In [1]: import numpy as np

In [2]: from numpy import linalg as LA

In [3]: np.set_printoptions(precision=2, suppress=True, linewidth=200)

In [4]: F = np.array([[9, 9, -9], [9, 9, -9], [-9, -9, 9]])

In [5]: np.round(LA.svd(F, compute_uv=False), 2) + 0
Out[5]: array([27.,  0.,  0.])

In [6]: F.sum(axis=0)
Out[6]: array([ 9,  9, -9])

In [7]: np.diff(F, axis=0)
Out[7]: 
array([[  0,   0,   0],
       [-18, -18,  18]])

In [8]: np.unravel_index(np.abs(F).argmax(), F.shape)
Out[8]: (np.int64(0), np.int64(0))

In [9]: F - F[0]
Out[9]: 
array([[  0,   0,   0],
       [  0,   0,   0],
       [-18, -18,  18]])

In [10]: np.count_nonzero(F)
Out[10]: np.int64(9)

In [11]: rng = np.random.default_rng(61407)

In [12]: idx = rng.permutation(3)

In [13]: idx
Out[13]: array([2, 0, 1])

In [14]: other = F[idx][:, idx]

In [15]: np.allclose(other, F)
Out[15]: False

In [16]: np.diag(other)
Out[16]: array([9, 9, 9])

In [17]: np.round(LA.det(other), 2), np.round(LA.det(F[idx]), 2)
Out[17]: (np.float64(0.0), np.float64(0.0))

In [18]: F @ LA.pinv(F) @ F
Out[18]: 
array([[ 9.,  9., -9.],
       [ 9.,  9., -9.],
       [-9., -9.,  9.]])

In [19]: np.allclose(F[:-1].T @ LA.lstsq(F[:-1].T, F[-1])[0], F[-1])
Out[19]: True

In [20]: np.unique(F.round(6), axis=0).shape
Out[20]: (2, 3)

In [21]: LA.lstsq(F[:-1].T, F[-1])[2]
Out[21]: np.int32(1)
